% ipython --no-banner

In [1]: import numpy as np

In [2]: import numpy.linalg as la

In [3]: np.set_printoptions(precision=2, suppress=True, linewidth=200, floatmode="fixed")

In [4]: rd = lambda a: np.round(a, 2) + 0

In [5]: m1 = np.load("dump.npy")

In [6]: m1
Out[6]: 
array([[-15.52,  -3.92,  11.99],
       [  3.16,  15.10,  12.73],
       [ -0.56,  15.16,  13.04],
       [  5.85, -14.34, -12.65],
       [-17.46,   9.72,   0.81],
       [ 11.63, -16.24,   0.93],
       [  5.92, -18.46,  -4.90],
       [ -8.96, -17.78,  -1.89],
       [  7.42,  17.05,   7.35],
       [ -2.91, -15.50, -12.29],
       [ 16.93,   2.55,  10.33],
       [ 10.17,  10.86, -13.37],
       [ -4.44, -19.10,   3.91],
       [  1.52,   6.98, -18.68],
       [ 17.71,  -6.24,  -6.89],
       [ 16.78,   7.61,  -7.79],
       [  6.28,   6.26,  17.93],
       [ -9.09,  -0.93,  17.79],
       [-16.97,  -6.89,   8.02],
       [ -9.44, -16.93,   4.91],
       [ 19.38,   1.46,  -4.72],
       [ 18.82,   5.69,  -3.67],
       [-11.40,  16.31,   2.05],
       [ -6.17, -13.88, -13.01],
       [  0.13,   0.10, -20.00],
       [  6.91,  14.96,  11.33]])

In [7]: q, Rm = la.qr(m1)

In [8]: rd(abs(Rm[0, 0])), rd(la.norm(m1[:, 0]))
Out[8]: (np.float64(57.93), np.float64(57.93))

In [9]: np.allclose(Rm.T @ Rm, m1.T @ m1)
Out[9]: True

In [10]: rd(np.trace(q @ q.T))
Out[10]: np.float64(3.0)

In [11]: rd(q.T @ q)
Out[11]: 
array([[1.00, 0.00, 0.00],
       [0.00, 1.00, 0.00],
       [0.00, 0.00, 1.00]])

In [12]: rd(q @ Rm)
Out[12]: 
array([[-15.52,  -3.92,  11.99],
       [  3.16,  15.10,  12.73],
       [ -0.56,  15.16,  13.04],
       [  5.85, -14.34, -12.65],
       [-17.46,   9.72,   0.81],
       [ 11.63, -16.24,   0.93],
       [  5.92, -18.46,  -4.90],
       [ -8.96, -17.78,  -1.89],
       [  7.42,  17.05,   7.35],
       [ -2.91, -15.50, -12.29],
       [ 16.93,   2.55,  10.33],
       [ 10.17,  10.86, -13.37],
       [ -4.44, -19.10,   3.91],
       [  1.52,   6.98, -18.68],
       [ 17.71,  -6.24,  -6.89],
       [ 16.78,   7.61,  -7.79],
       [  6.28,   6.26,  17.93],
       [ -9.09,  -0.93,  17.79],
       [-16.97,  -6.89,   8.02],
       [ -9.44, -16.93,   4.91],
       [ 19.38,   1.46,  -4.72],
       [ 18.82,   5.69,  -3.67],
       [-11.40,  16.31,   2.05],
       [ -6.17, -13.88, -13.01],
       [  0.13,   0.10, -20.00],
       [  6.91,  14.96,  11.33]])

In [13]: D = la.norm(m1[:, None] - m1[None], axis=-1)

In [14]: np.flatnonzero(D[21] < D.mean() / 2)
Out[14]: array([14, 15, 20, 21])

In [15]: np.unravel_index(D.round(6).argmax(), D.shape)
Out[15]: (np.int64(15), np.int64(18))

In [16]: D.shape
Out[16]: (26, 26)

In [17]: la.matrix_rank(D ** 2)
Out[17]: np.int64(5)

In [18]: rd(la.norm(m1, axis=1))
Out[18]: array([20.00, 20.00, 20.00, 20.00, 20.00, 20.00, 20.00, 20.00, 19.99, 19.99, 20.00, 20.00, 20.00, 20.00, 20.00, 20.00, 20.00, 20.00, 19.99, 20.00, 20.00, 20.00, 20.00, 20.00, 20.00, 20.00])

In [19]: D[21].round(6).argsort(kind="stable")[:4]
Out[19]: array([21, 20, 15, 14])

In [20]: (D + 1e9 * np.eye(26)).round(6).argmin(axis=1)
Out[20]: array([18,  2,  1,  6, 22,  6,  5, 19, 25, 23, 16, 15, 19, 24, 20, 21,  1,  0,  0, 12, 21, 20,  4,  9, 13,  1])

In [21]: D.mean(axis=1).argmax()
Out[21]: np.int64(4)

In [22]: q, vecs = la.qr(m1[:, :2])[0], la.qr(m1[:, 2:])[0]

In [23]: sig = la.svd(q.T @ vecs, compute_uv=False)

In [24]: (sig > 0.9).sum()
Out[24]: np.int64(0)

In [25]: print(rd(np.degrees(np.arccos(sig.clip(0, 1)))))
[68.34]

In [26]: rd(sig)
Out[26]: array([0.37])

In [27]: rd(la.norm(q @ q.T - vecs @ vecs.T, 2))
Out[27]: np.float64(1.0)
